% python3 -q
>>> import numpy as np
>>> from numpy import linalg as LA
>>> np.set_printoptions(precision=4, suppress=True, linewidth=200, floatmode="fixed")
>>> feats = np.loadtxt("m.csv", delimiter=",")
>>> feats
array([[-0.2362,  0.2000,  0.1000],
       [-4.5424, -0.4000,  1.5000],
       [-4.2523, -0.4000,  1.4000],
       [ 2.9566, -1.2000, -1.0000],
       [-3.2396,  0.4000,  1.1000],
       [-0.6324, -0.8000,  0.2000],
       [ 0.6054,  0.4000, -0.2000],
       [-2.4159,  0.6000,  0.8000],
       [ 3.3452,  1.0000, -1.1000],
       [-0.8643, -0.2000,  0.3000],
       [ 0.3069, -0.4000, -0.1000],
       [ 1.8245,  2.2000, -0.6000],
       [-2.3714,  0.7000,  0.8000],
       [-0.5887,  0.4000,  0.2000],
       [-1.5116,  0.5000,  0.5000],
       [-2.6873,  0.1000,  0.9000],
       [ 6.0508,  2.0000, -2.0000],
       [-1.7222,  0.5000,  0.6000],
       [-0.8435,  1.6000,  0.3000],
       [ 7.2128, -0.6000, -2.4000],
       [ 0.0151,  1.0000,  0.0000],
       [ 4.5017, -0.5000, -1.5000],
       [ 5.6594, -1.7000, -1.9000],
       [-0.3392, -0.2000,  0.1000],
       [-5.1284,  2.0000,  1.7000],
       [ 0.8813, -0.5000, -0.3000],
       [-2.4586,  1.4000,  0.8000]])
>>> # column 0 dominates
>>> dist = LA.norm(feats[:, None] - feats[None], axis=-1)
>>> np.flatnonzero(dist[2] < dist.mean() / 2)
array([ 1,  2,  4, 15])
>>> dist.shape
(27, 27)
>>> dist[2].round(6).argsort(kind="stable")[:4]
array([ 2,  1,  4, 15])
>>> dist[:5, :5]
array([[0.0000, 4.5676, 4.2637, 3.6557, 3.1718],
       [4.5676, 0.0000, 0.3069, 7.9451, 1.5803],
       [4.2637, 0.3069, 0.0000, 7.6399, 1.3250],
       [3.6557, 7.9451, 7.6399, 0.0000, 6.7352],
       [3.1718, 1.5803, 1.3250, 6.7352, 0.0000]])
>>> A2 = np.c_[feats[:, :2] @ np.array([[-2, 0], [0, -1]]), np.array([1, 1, 1, 2, 0, 2, 0, 2, 0, 0, 1, 0, 1, 0, 1, 2, 1, 1, 2, 2, 0, 2, 0, 2, 1, 1, 1])]
>>> A2
array([[  0.4724,  -0.2000,   1.0000],
       [  9.0848,   0.4000,   1.0000],
       [  8.5046,   0.4000,   1.0000],
       [ -5.9132,   1.2000,   2.0000],
       [  6.4792,  -0.4000,   0.0000],
       [  1.2648,   0.8000,   2.0000],
       [ -1.2108,  -0.4000,   0.0000],
       [  4.8318,  -0.6000,   2.0000],
       [ -6.6904,  -1.0000,   0.0000],
       [  1.7286,   0.2000,   0.0000],
       [ -0.6138,   0.4000,   1.0000],
       [ -3.6490,  -2.2000,   0.0000],
       [  4.7428,  -0.7000,   1.0000],
       [  1.1774,  -0.4000,   0.0000],
       [  3.0232,  -0.5000,   1.0000],
       [  5.3746,  -0.1000,   2.0000],
       [-12.1016,  -2.0000,   1.0000],
       [  3.4444,  -0.5000,   1.0000],
       [  1.6870,  -1.6000,   2.0000],
       [-14.4256,   0.6000,   2.0000],
       [ -0.0302,  -1.0000,   0.0000],
       [ -9.0034,   0.5000,   2.0000],
       [-11.3188,   1.7000,   0.0000],
       [  0.6784,   0.2000,   2.0000],
       [ 10.2568,  -2.0000,   1.0000],
       [ -1.7626,   0.5000,   1.0000],
       [  4.9172,  -1.4000,   1.0000]])
>>> np.round(LA.lstsq(feats, A2[:, 0])[0], 4) + 0
array([-2.0000,  0.0000,  0.0000])
>>> cen = feats - feats.mean(axis=0)
>>> vecs = LA.svd(cen)[2][:2]
>>> A2 = cen - cen @ vecs.T @ vecs
>>> (cen @ vecs.T).std(axis=0)
array([3.3599, 0.9415])
>>> np.round(np.cov(cen @ vecs.T, rowvar=False), 4) + 0
array([[11.7233,  0.0000],
       [ 0.0000,  0.9206]])
>>> round(float(LA.norm(A2) / LA.norm(cen)), 4)
0.0031
>>> proj = feats @ LA.solve(feats.T @ feats, feats.T)
>>> np.allclose(proj @ proj, proj)
True
>>> np.round(LA.eigvalsh(proj), 4) + 0
array([0.0000, 0.0000, 0.0000, 0.0000, 0.0000, 0.0000, 0.0000, 0.0000, 0.0000, 0.0000, 0.0000, 0.0000, 0.0000, 0.0000, 0.0000, 0.0000, 0.0000, 0.0000, 0.0000, 0.0000, 0.0000, 0.0000, 0.0000, 0.0000,
       1.0000, 1.0000, 1.0000])
>>> M = np.load("arr.npy")
>>> M
array([[ 0.6960,  0.3336,  4.3624],
       [-2.2576,  1.0485, -2.8277],
       [ 4.0732, -3.1363,  0.4745],
       [-0.1289, -2.1143, -3.2862],
       [ 2.9858,  1.0755, -2.8489],
       [-0.0977, -2.7336, -3.3459],
       [ 1.6019, -1.4321,  3.0114],
       [-5.1876,  3.3601, -3.4974],
       [ 4.0629, -5.7185, -1.2762],
       [-1.4410, -1.6935, -3.0074],
       [-1.6704, -2.1715,  0.3265],
       [-1.0326, -2.0963, -3.3937]])
>>> cov = np.cov(M, rowvar=False)
>>> round(np.corrcoef(M[:, 2], M[:, 0])[0, 1], 4)
np.float64(0.3741)
>>> M.std(axis=0)
array([2.6270, 2.2861, 2.6050])
>>> np.polyfit(M[:, 2], M[:, 0], 1)
array([0.3772, 0.6149])
>>> A2 = np.c_[M[:, :2] @ np.array([[1, 0], [1, 2]]), np.array([0, 2, 2, 0, -2, -2, 3, 3, -2, 2, 0, 2])]
>>> A2
array([[  1.0296,   0.6672,   0.0000],
       [ -1.2091,   2.0970,   2.0000],
       [  0.9369,  -6.2726,   2.0000],
       [ -2.2432,  -4.2286,   0.0000],
       [  4.0613,   2.1510,  -2.0000],
       [ -2.8313,  -5.4672,  -2.0000],
       [  0.1698,  -2.8642,   3.0000],
       [ -1.8275,   6.7202,   3.0000],
       [ -1.6556, -11.4370,  -2.0000],
       [ -3.1345,  -3.3870,   2.0000],
       [ -3.8419,  -4.3430,   0.0000],
       [ -3.1289,  -4.1926,   2.0000]])
>>> np.round(LA.lstsq(M, A2[:, 0])[0], 4) + 0
array([1.0000, 1.0000, 0.0000])
>>> x0 = np.array([-3, 3, -3])
>>> y = M @ x0
>>> LA.lstsq(M, y)[0]
array([-3.0000,  3.0000, -3.0000])
>>> np.round(LA.pinv(M) @ M, 4) + 0
array([[1.0000, 0.0000, 0.0000],
       [0.0000, 1.0000, 0.0000],
       [0.0000, 0.0000, 1.0000]])
>>> try:
...     LA.solve(M, y)
... except LA.LinAlgError as e:
...     print(repr(e))
... 
LinAlgError('Last 2 dimensions of the array must be square')
>>> rng = np.random.default_rng(580)
>>> y = y + 0.05 * rng.normal(size=12)
>>> y
array([-14.2037,  18.4886, -23.0228,   3.9780,   2.8230,   2.1493, -18.1171,  36.0800, -25.5113,   8.2395,  -2.5099,   7.0987])
>>> c, *_ = LA.lstsq(M, y)
>>> [round(float(LA.norm(LA.solve(M.T @ M + lam * np.eye(3), M.T @ y))), 2) for lam in (0, 1, 10, 100)]
[5.2, 5.15, 4.8, 2.93]
>>> np.round(LA.norm(y - M @ c), 4)
np.float64(0.1523)
>>> labels = rng.permutation(3)
>>> A2 = M[:, labels] * rng.choice([-1, 1], 3)
>>> A2
array([[ 0.6960, -0.3336,  4.3624],
       [-2.2576, -1.0485, -2.8277],
       [ 4.0732,  3.1363,  0.4745],
       [-0.1289,  2.1143, -3.2862],
       [ 2.9858, -1.0755, -2.8489],
       [-0.0977,  2.7336, -3.3459],
       [ 1.6019,  1.4321,  3.0114],
       [-5.1876, -3.3601, -3.4974],
       [ 4.0629,  5.7185, -1.2762],
       [-1.4410,  1.6935, -3.0074],
       [-1.6704,  2.1715,  0.3265],
       [-1.0326,  2.0963, -3.3937]])
>>> U, _, VT = LA.svd(M.T @ A2)
>>> np.round(U @ VT, 4) + 0
array([[ 1.0000,  0.0000,  0.0000],
       [ 0.0000, -1.0000,  0.0000],
       [ 0.0000,  0.0000,  1.0000]])
